$ ipython --no-banner

In [1]: import numpy as np

In [2]: np.set_printoptions(precision=2, suppress=True, linewidth=100, legacy="1.25")

In [3]: J = np.loadtxt("run0.csv", delimiter=",")

In [4]: J
Out[4]: 
array([[ -2.,  -2.,  -1.],
       [ -1.,   0.,  -1.],
       [ -2.,  -2.,   0.],
       [ -4.,   0.,  -1.],
       [ -3.,  -1.,  -2.],
       [ -5.,  -2.,  -4.],
       [ -6.,  -2.,  -4.],
       [ -4.,  -1.,  -6.],
       [ -6.,   0.,  -8.],
       [ -8.,   0.,  -9.],
       [ -9.,  -2.,  -8.],
       [ -7.,  -2.,  -9.],
       [ -5.,  -4.,  -8.],
       [ -4.,  -3., -10.],
       [ -5.,  -3.,  -9.],
       [ -4.,  -1., -11.],
       [ -2.,   1., -13.],
       [  0.,   1., -14.],
       [ -2.,   3., -16.],
       [ -2.,   5., -15.],
       [ -4.,   4., -15.],
       [ -6.,   6., -14.],
       [ -8.,   7., -14.],
       [-10.,   7., -12.],
       [-11.,   6., -12.],
       [ -9.,   7., -12.],
       [-11.,   5., -11.],
       [-11.,   6., -10.],
       [-10.,   7., -12.],
       [ -8.,   9., -14.],
       [ -7.,   8., -13.],
       [ -7.,   8., -12.],
       [ -6.,   6., -10.]])

In [5]: # row 28 repeats row 23

In [6]: proj = J @ np.linalg.solve(J.T @ J, J.T)

In [7]: np.trace(proj)
Out[7]: 3.0

In [8]: np.linalg.matrix_rank(np.eye(33) - proj)
Out[8]: 30

In [9]: np.round(np.linalg.eigvalsh(proj), 2) + 0
Out[9]: 
array([0., 0., 0., 0., 0., 0., 0., 0., 0., 0., 0., 0., 0., 0., 0., 0., 0., 0., 0., 0., 0., 0., 0.,
       0., 0., 0., 0., 0., 0., 0., 1., 1., 1.])

In [10]: rng = np.random.default_rng(170566)

In [11]: lab = rng.permutation(3)

In [12]: B = J[:, lab] * rng.choice([-1, 1], 3)

In [13]: B
Out[13]: 
array([[  2.,   1.,  -2.],
       [ -0.,   1.,  -1.],
       [  2.,  -0.,  -2.],
       [ -0.,   1.,  -4.],
       [  1.,   2.,  -3.],
       [  2.,   4.,  -5.],
       [  2.,   4.,  -6.],
       [  1.,   6.,  -4.],
       [ -0.,   8.,  -6.],
       [ -0.,   9.,  -8.],
       [  2.,   8.,  -9.],
       [  2.,   9.,  -7.],
       [  4.,   8.,  -5.],
       [  3.,  10.,  -4.],
       [  3.,   9.,  -5.],
       [  1.,  11.,  -4.],
       [ -1.,  13.,  -2.],
       [ -1.,  14.,   0.],
       [ -3.,  16.,  -2.],
       [ -5.,  15.,  -2.],
       [ -4.,  15.,  -4.],
       [ -6.,  14.,  -6.],
       [ -7.,  14.,  -8.],
       [ -7.,  12., -10.],
       [ -6.,  12., -11.],
       [ -7.,  12.,  -9.],
       [ -5.,  11., -11.],
       [ -6.,  10., -11.],
       [ -7.,  12., -10.],
       [ -9.,  14.,  -8.],
       [ -8.,  13.,  -7.],
       [ -8.,  12.,  -7.],
       [ -6.,  10.,  -6.]])

In [14]: Uu, _, VT = np.linalg.svd(J.T @ B)

In [15]: np.round(Uu @ VT, 2) + 0
Out[15]: 
array([[ 0.,  0.,  1.],
       [-1.,  0.,  0.],
       [ 0., -1.,  0.]])

In [16]: np.round(np.linalg.lstsq(J, B)[0], 2) + 0
Out[16]: 
array([[ 0.,  0.,  1.],
       [-1.,  0.,  0.],
       [ 0., -1.,  0.]])
